% ipython --no-banner

In [1]: import numpy as np

In [2]: np.set_printoptions(suppress=True, linewidth=100)

In [3]: rnd = lambda a: np.round(a, 3) + 0

In [4]: B = np.array([[2], [1]])

In [5]: basis = np.array([[-5, 4]])

In [6]: rng = np.random.default_rng(271)

In [7]: A = B @ basis + 0.05 * rng.normal(size=(2, 2))

In [8]: print(rnd(A))
[[-10.02    7.932]
 [ -4.92    3.858]]

In [9]: print(rnd(np.kron(np.eye(2, dtype=int), A)))
[[-10.02    7.932   0.      0.   ]
 [ -4.92    3.858   0.      0.   ]
 [  0.      0.    -10.02    7.932]
 [  0.      0.     -4.92    3.858]]

In [10]: print(rnd(np.einsum("ii->", A)))
-6.162

In [11]: print(rnd(np.poly(A)))
[1.    6.162 0.374]

In [12]: print(rnd(np.linalg.det(A.T)))
0.374

In [13]: print(rnd(np.linalg.eigvals(A)))
[-6.1   -0.061]

In [14]: w, evecs = np.linalg.eig(A)

In [15]: print(rnd(np.sort(np.linalg.eigvals(A @ A))))
[ 0.004 37.215]

In [16]: print(rnd(np.sort(np.linalg.eigvals(np.linalg.inv(A)))))
[-16.301  -0.164]

In [17]: print(rnd(np.sort(np.linalg.eigvals(A.T))))
[-6.1   -0.061]

In [18]: left, sig, VT = np.linalg.svd(A)

In [19]: print(np.argmax(sig[:-1] / (sig[1:] + 1e-6)) + 1)
1

In [20]: print(rnd(sig))
[14.227  0.026]

In [21]: B = left[:, :1] @ np.diag(sig[:1]) @ VT[:1]

In [22]: print(rnd(np.linalg.norm(A - B) / np.linalg.norm(A)))
0.002

In [23]: print(rnd(np.linalg.norm(A - B, 2)), rnd(sig[1]))
0.026 0.026

In [24]: W0 = np.tanh(np.array([[-1.0],
    ...:     [-0.7],
    ...:     [1.2],
    ...:     [0.8],
    ...:     [-1.0],
    ...:     [-1.5],
    ...:     [0.2],
    ...:     [0.5],
    ...:     [1.1],
    ...:     [-0.6],
    ...:     [-0.1],
    ...:     [-1.1],
    ...:     [0.2],
    ...:     [1.7],
    ...:     [-0.6]]) @ np.array([[-1.3, -0.6, -0.5]]))

In [25]: print(rnd(W0))
[[ 0.862  0.537  0.462]
 [ 0.721  0.397  0.336]
 [-0.915 -0.617 -0.537]
 [-0.778 -0.446 -0.38 ]
 [ 0.862  0.537  0.462]
 [ 0.96   0.716  0.635]
 [-0.254 -0.119 -0.1  ]
 [-0.572 -0.291 -0.245]
 [-0.892 -0.578 -0.501]
 [ 0.653  0.345  0.291]
 [ 0.129  0.06   0.05 ]
 [ 0.892  0.578  0.501]
 [-0.254 -0.119 -0.1  ]
 [-0.976 -0.77  -0.691]
 [ 0.653  0.345  0.291]]

In [26]: print(rnd(np.abs(np.linalg.svd(W0)[2][-1])))
[0.06  0.706 0.706]

In [27]: print(rnd(np.linalg.norm(W0, 2) / np.linalg.norm(W0)))
0.998

In [28]: print(np.linalg.cond(W0) > 100)
True

In [29]: print(np.linalg.matrix_rank(W0, rtol=0.1))
1

In [30]: gram = np.cov(W0, rowvar=False)

In [31]: print(np.argsort(-W0.std(axis=0).round(6), kind="stable"))
[0 1 2]

In [32]: print(rnd(np.linalg.eigvalsh(gram)[::-1]))
[1.008 0.005 0.   ]

In [33]: print(rnd(np.corrcoef(W0.T)))
[[1.    0.991 0.989]
 [0.991 1.    1.   ]
 [0.989 1.    1.   ]]

In [34]: idx = rng.permutation(3)

In [35]: B = W0[:, idx] * rng.choice([-1, 1], 3)

In [36]: print(rnd(B))
[[-0.462  0.862 -0.537]
 [-0.336  0.721 -0.397]
 [ 0.537 -0.915  0.617]
 [ 0.38  -0.778  0.446]
 [-0.462  0.862 -0.537]
 [-0.635  0.96  -0.716]
 [ 0.1   -0.254  0.119]
 [ 0.245 -0.572  0.291]
 [ 0.501 -0.892  0.578]
 [-0.291  0.653 -0.345]
 [-0.05   0.129 -0.06 ]
 [-0.501  0.892 -0.578]
 [ 0.1   -0.254  0.119]
 [ 0.691 -0.976  0.77 ]
 [-0.291  0.653 -0.345]]

In [37]: left, _, VT = np.linalg.svd(W0.T @ B)

In [38]: print(idx)
[2 0 1]

In [39]: r0, g = W0[5], W0[3]

In [40]: print(rnd(r0 @ g))
-1.308

In [41]: pr = (r0 @ g) / (r0 @ r0) * r0

In [42]: print(rnd(g - pr))
[-0.095  0.063  0.072]

In [43]: print(rnd(pr))
[-0.683 -0.51  -0.452]

In [44]: print(rnd(np.linalg.norm(r0 + g) ** 2 + np.linalg.norm(r0 - g) ** 2))
5.575

In [45]: print(rnd((g - pr) @ r0))
0.0

In [46]: vec = np.array([1, 1, 2])

In [47]: a = np.maximum(W0 @ vec, 0)

In [48]: print(rnd(a))
[2.323 1.791 0.    0.    2.323 2.947 0.    0.    0.    1.581 0.289 2.471 0.    0.    1.581]

In [49]: print(rnd(np.maximum(W0 @ (3 * vec), 0)))
[6.969 5.372 0.    0.    6.969 8.841 0.    0.    0.    4.742 0.867 7.413 0.    0.    4.742]

In [50]: M = np.array([[0, -3], [3, 0]])

In [51]: print(M)
[[ 0 -3]
 [ 3  0]]

In [52]: # antisymmetric, zero diagonal

In [53]: idx = rng.permutation(2)

In [54]: print(idx)
[1 0]

In [55]: B = M[idx][:, idx]

In [56]: print(np.diag(B))
[0 0]

In [57]: print(rnd(np.sort(np.abs(np.linalg.eigvals(B)))))
[3. 3.]

In [58]: r0 = np.array([-1, 0, 2])

In [59]: print(np.polyval(r0, M[0]))
[ 2 -7]

In [60]: B = M ** -1
Traceback (most recent call last):
  Cell In[60], line 1
    B = M ** -1
ValueError: Integers to negative integer powers are not allowed.


In [61]: B = np.linalg.inv(M)

In [62]: print(np.allclose(B, M.T))
False

In [63]: print(M @ B)
[[1. 0.]
 [0. 1.]]

In [64]: print(rnd(np.linalg.cond(M)))
1.0

In [65]: print(rnd(B))
[[ 0.     0.333]
 [-0.333  0.   ]]

In [66]: print(rnd(np.linalg.slogdet(M)[0]))
1.0

In [67]: print(rnd(np.linalg.det(M) * np.linalg.det(B)))
1.0

In [68]: print(rnd(np.linalg.eigvals(M)))
[0.+3.j 0.-3.j]

In [69]: print(rnd(np.linalg.det(M.T)))
9.0

In [70]: feats = np.load("out7.npy")

In [71]: print(feats)
[[  0.3   0.   -0.1]
 [  0.6 -11.   -0.9]]

In [72]: # column 1 is much longer than the rest

In [73]: print(np.linalg.cond(feats) > 100)
False

In [74]: print(rnd(np.linalg.norm(feats, 2) / np.linalg.norm(feats)))
1.0
